In [1]: import numpy as np

In [2]: np.set_printoptions(precision=1, suppress=True, linewidth=120)

In [3]: B = np.array([[0, 0, 1, 1], [3, 1, 0, 0], [1, 1, 3, 0], [3, 0, 3, 1]])

In [4]: W0 = np.tril(B)

In [5]: print(W0)
[[0 0 0 0]
 [3 1 0 0]
 [1 1 3 0]
 [3 0 3 1]]

In [6]: print(np.argsort(-np.linalg.norm(W0, axis=0).round(6), kind="stable")[:3])
[0 2 1]

In [7]: print(np.linalg.matrix_rank(W0, rtol=0.1))
3

In [8]: print(round(float(np.linalg.norm(W0, 2) / np.linalg.norm(W0)), 1))
0.9

In [9]: Uu, sv, vt = np.linalg.svd(W0)

In [10]: V = vt[:(sv > 1e-8).sum()]

In [11]: rng = np.random.default_rng(630545)

In [12]: x = W0[3] + -1 * W0[0] + rng.integers(2) * np.eye(4)[3]

In [13]: print(x)
[3. 0. 3. 1.]

In [14]: print(np.diag(V.T @ V))
[1.  0.7 1.  0.3]

In [15]: print(np.linalg.matrix_rank(np.vstack([W0, x])))
3

In [16]: print(np.round(np.linalg.norm(x - V.T @ V @ x), 1))
0.0

In [17]: print(np.allclose(V.T @ V @ x, x))
True

In [18]: B = np.array([[-1, 5], [2, -5]])

In [19]: cent = np.array([[0]])

In [20]: J = np.block([[B, np.zeros((2, 1))], [np.zeros((1, 2)), cent]])

In [21]: print(J)
[[-1.  5.  0.]
 [ 2. -5.  0.]
 [ 0.  0.  0.]]

In [22]: # column 1 is much longer than the rest

In [23]: rk = np.linalg.matrix_rank(J)

In [24]: print(rk)
2

In [25]: ns = np.linalg.svd(J)[2][rk:].T

In [26]: print(ns.shape)
(3, 1)

In [27]: print([int(np.linalg.matrix_rank(J[:, :j + 1])) for j in range(3)])
[1, 2, 2]

In [28]: print([int(np.linalg.matrix_rank(J[:i])) for i in range(1, len(J) + 1)])
[1, 2, 2]

In [29]: print(ns[:, 0] / ns[np.abs(ns[:, 0]).round(6).argmax(), 0])
[0. 0. 1.]

In [30]: Uu, sv, vt = np.linalg.svd(J)

In [31]: V = vt[:(sv > 1e-8).sum()]

In [32]: x = J[2] + -1 * J[0] + rng.integers(2) * np.eye(3)[1]

In [33]: print(x)
[ 1. -4.  0.]

In [34]: print(np.diag(V.T @ V))
[1. 1. 0.]

In [35]: print(np.allclose(V.T @ V @ x, x))
True

In [36]: proj = np.triu(np.array([[-1, 6, -7], [-4, 6, 9], [8, 8, 9]]), 1) + np.eye(3)

In [37]: B = proj @ J @ np.linalg.inv(proj)

In [38]: print(B)
[[ 11. -91. 896.]
 [  2. -17. 167.]
 [  0.   0.   0.]]

In [39]: print(proj @ J - J @ proj)
[[ 12. -24. -52.]
 [  0. -12.  59.]
 [  0.   0.   0.]]
